% ipython --no-banner

In [1]: import numpy as np

In [2]: np.set_printoptions(precision=3, suppress=True, linewidth=160, sign=" ")

In [3]: mat = np.array([[1, 1, 1, 1, -1, -1, -1, -1],
   ...:     [1, -1, -1, 1, 1, -1, -1, 1],
   ...:     [1, 1, -1, -1, -1, -1, 1, 1],
   ...:     [1, -1, 1, -1, -1, 1, -1, 1],
   ...:     [1, 1, -1, -1, 1, 1, -1, -1],
   ...:     [1, -1, -1, 1, -1, 1, 1, -1],
   ...:     [1, 1, 1, 1, 1, 1, 1, 1],
   ...:     [1, -1, 1, -1, 1, -1, 1, -1]])

In [4]: G = mat.T @ mat

In [5]: np.linalg.svd(mat, compute_uv=False) ** 2
Out[5]: array([ 8.,  8.,  8.,  8.,  8.,  8.,  8.,  8.])

In [6]: np.trace(G), (mat ** 2).sum()
Out[6]: (np.int64(64), np.int64(64))

In [7]: np.linalg.eigvalsh(G)[::-1]
Out[7]: array([ 8.,  8.,  8.,  8.,  8.,  8.,  8.,  8.])

In [8]: np.allclose(G, G.T)
Out[8]: True

In [9]: m1 = np.loadtxt("test8.csv", delimiter=",")

In [10]: m1
Out[10]: 
array([[ -0.8,   0.8,  -1. ,   1.4,  -0.4,  -1.5,   0.8,   0.7,  -0.4,  -0.7,   1.2,   0.1],
       [ -4. ,   8. ,  32. ,  12. ,   2. , -14. ,  24. , -30. ,   8. ,  -8. , -10. ,  10. ],
       [ -0.1,   1.3,  -0.9,   0.3,   0.4,   0.6,   0.1,   0. ,  -0.6,   0.9,  -0.4,   0.4],
       [  0.8,  -0.6,   1. ,  -0.2,   0.8,  -0.8,  -1.1,  -0.3,   2. ,  -0.4,  -0.2,   0.3],
       [ -1.8,  -0.1,   1.6,   0.6,  -0.5,  -0.5,   2.1,   0.9,  -1.5,  -0.7,  -1.1,  -1.2],
       [ -1.5,  -1.7,  -0.3,   0.7,   0.5,  -0.8,   3. ,  -0.9,   0. ,  -0.1,  -0.4,   0.3],
       [  0.3,   0.1,  -0.6,  -0.2,   1.9,  -0.5,  -0.7,  -0.2,   0.1,  -0.1,   0.6,   0.4],
       [  0.6,  -0.3,  -0.7,  -0.5,  -0.3,  -0.2,  -1. ,  -1.3,  -1.5,  -0.1,  -0.1,   0.8],
       [ -0.3,  -0.8,   0.5,  -1.2,   1.3,   0.4,   0.2,   0.9,   0.1,   0.2,  -0.4,   0.3],
       [  0. ,   1.2,  -0.9,  -0.1,  -1.7,   0.6,  -1. ,   0.8,   0.1,   0.2,   0.9,   1.5],
       [ -0.8,   0. ,  -0.6,   0.7,  -1.3,   1.1,  -1.5,  -0.3,   0.1,  -0.2,  -0.5,  -0.6],
       [ -0.6,  -0.7,   0.7,  -1.6,   0.4,  -1.7,   0.4,   0.2,  -1.3,   0.2,  -1.4,   0.3],
       [  0.5,  -0.2,  -1.6,   1.5,   0.6,   0.7,  -0.2,  -0.1,  -1.3,   1. ,   1.8,   1.6],
       [ -0.8,   0.5,  -1.4,  -0.1,   1.5,   1.2,  -0.5,  -0.5,  -0.7,  -0.4,  -1.4,  -2. ],
       [  0.5,   0.5,  -0.5,  -1.7,   0.7,   1.7,  -0.5,   0. ,   1.9,  -0.8,   0.1,  -0.3],
       [ -0.4,  -0.4,   0.8,   1.3,   0.3,  -0.5,   0.4,   1.8,   0.2,   0. ,  -0.3,  -1.6],
       [  0.6,  -1.2,  -0.7,   2. ,   0. ,   0.6,  -0.2,   0.4,  -1.3,   1.2,  -1.5,   0.1],
       [  1.7,  -1. ,   0.9,  -1.9,   0.8,   0.9,  -0.9,  -0.4,  -0.6,   0.2,  -1.6,  -1.8],
       [  0. ,   0. ,   1.6,  -0.9,  -1. ,   0.1,  -1.1,   0.6,   0.1,   0. ,   0.6,   1.5],
       [ -2.8,   0.8,   0.2,   0.1,  -0.2,  -0.4,  -0.5,   0.9,   0.1,   0.2,  -0.5,  -0.7],
       [ -0.8,   0.4,   1.2,  -0.3,   0.4,  -0.4,   0. ,  -2.7,  -1.2,   0.8,  -0.8,  -0.3],
       [ -1.1,   1.7,  -2.1,  -0.2,  -1.3,  -0.9,   1. ,  -1.5,  -1.5,  -1.5,   1.1,   2.3],
       [ -1. ,  -0.1,  -1.1,   1.3,  -0.2,  -1.7,   0.1,  -1. ,   1. ,  -0.5,  -0.5,  -1.7],
       [  1. ,   2.1,  -0.3,  -0.1,  -0.5,   0.6,   0. ,   0.2,   0.4,   0.3,  -0.5,   0.1],
       [ -0.6,  -1.7,   1. ,  -0.2,   1.1,   0.4,   0.2,  -0.3,  -2. ,   0.3,  -0.2,  -0.9],
       [  0. ,  -0.3,  -0.8,   1.4,   0.2,  -0.6,   0.3,   1.4,  -0.2,   0. ,  -1.1,   0.7],
       [ -0.8,   0.4,  -0.1,   0.3,  -1.1,   0.1,   1.4,  -0.1,  -1.7,   0.2,  -1.2,  -0.1],
       [ -0.1,   0.4,  -0.1,   1.3,   0.6,  -1.1,  -0.2,  -1.4,  -0.5,  -0.7,   0.3,  -1. ],
       [  0.7,  -1.6,  -0.1,   1.2,  -1.8,  -3.4,  -1.5,  -0.6,  -0.6,  -0.5,  -1.1,  -0.3],
       [  0. ,  -0.9,   0.7,  -0.6,  -0.6,   0. ,   1. ,  -0.7,   0.4,   0.9,  -0.8,  -0.5],
       [ -0.5,   1.3,  -0.6,   1.2,   1.4,  -1.2,   0.5,   1.5,   2. ,  -1. ,   1.9,  -1.6],
       [ -0.6,  -0.3,  -1.4,  -0.8,   1.1,  -0.4,  -1.2,  -1.2,  -0.7,   0.9,  -1.1,  -0.1],
       [  0.9,  -0.2,  -0.7,  -0.4,   1. ,   0.4,  -1. ,   1. ,   0.7,   0.4,  -0.2,   0.9],
       [ -1.3,   0.4,   0.7,  -1.4,  -0.9,  -0.6,   0.8,  -0.8,  -0.7,   0.1,   0.4,   0.9],
       [  1.5,   0.1,  -1. ,  -2.2,   0.4,  -0.2,  -0.2,   0.3,  -0.4,   1.7,  -0.3,  -1. ],
       [ -0.6,   1.2,   1.7,  -0.1,  -0.2,   0.5,   0.3,  -0.1,   1.2,   0.5,   2.5,   0. ],
       [  0.4,  -0.4,  -0.3,   1. ,  -0.2,  -0.9,  -0.8,  -0.4,   0. ,   1. ,  -0.9,   0.6],
       [ -2. ,   0.5,   0.3,   2. ,   0. ,  -0.2,   0. ,  -0.5,  -0.4,   1.1,   0.8,   0.9],
       [  2. ,  -2.3,   0.9,   0.7,   1.1,  -1.9,  -0.1,   0.2,   1. ,  -1.3,  -0.9,   0.5],
       [ -0.1,   0.3,   0.2,   0.6,  -0.1,  -1. ,  -0.3,  -0.5,   4.4,   0.3,  -0.1,  -1.3],
       [ -1. ,   0. ,  -0.2,   0.1,  -0.3,   0.2,   2.8,   0.8,   0.1,   0.6,  -0.4,   0. ],
       [ -0.2,   0.4,  -0.5,  -1.3,   1.2,   0.4,  -1.2,   1.4,   0.1,  -0.1,   0.7,   0.2],
       [  0.5,   1.1,  -0.4,   0.3,   1.2,   0. ,   1.2,   0.4,   2.7,   0. ,   1.2,  -0.5],
       [  0.6,   0.4,  -0.1,   0.7,  -1. ,   0.6,   1.3,  -1.4,  -1.3,   1.1,  -0.6,   0. ],
       [ -1.4,   0. ,   0.6,   0.8,  -0.2,   0.3,   0.1,   0.5,   0.7,  -2. ,  -0.1,   1.6],
       [ -0.4,  -0.3,  -0.1,   0.5,   0.5,   0.7,  -0.3,   0.1,  -1. ,  -1.2,  -1.1,   0. ]])

In [11]: Xc = (m1 - m1.mean(axis=0)) / m1.std(axis=0)

In [12]: np.argwhere(np.abs(Xc) > 2)
Out[12]: 
array([[  1,   0],
       [  1,   1],
       [  1,   2],
       [  1,   3],
       [  1,   4],
       [  1,   5],
       [  1,   6],
       [  1,   7],
       [  1,   8],
       [  1,   9],
       [  1,  10],
       [  1,  11],
       [  9,   4],
       [ 19,   0],
       [ 28,   4],
       [ 38,   0],
       [ 39,   8]])

In [13]: coef = np.linalg.lstsq(np.delete(Xc, 0, axis=1), Xc[:, 0])[0]

In [14]: np.abs(coef).argmax()
Out[14]: np.int64(5)

In [15]: print(coef)
[-0.287 -0.282 -0.198  0.122 -0.018 -0.738 -0.381  0.355  0.249 -0.217  0.271]

In [16]: round(float(1 - np.var(Xc[:, 0] - np.delete(Xc, 0, axis=1) @ coef)), 3)
Out[16]: 0.473
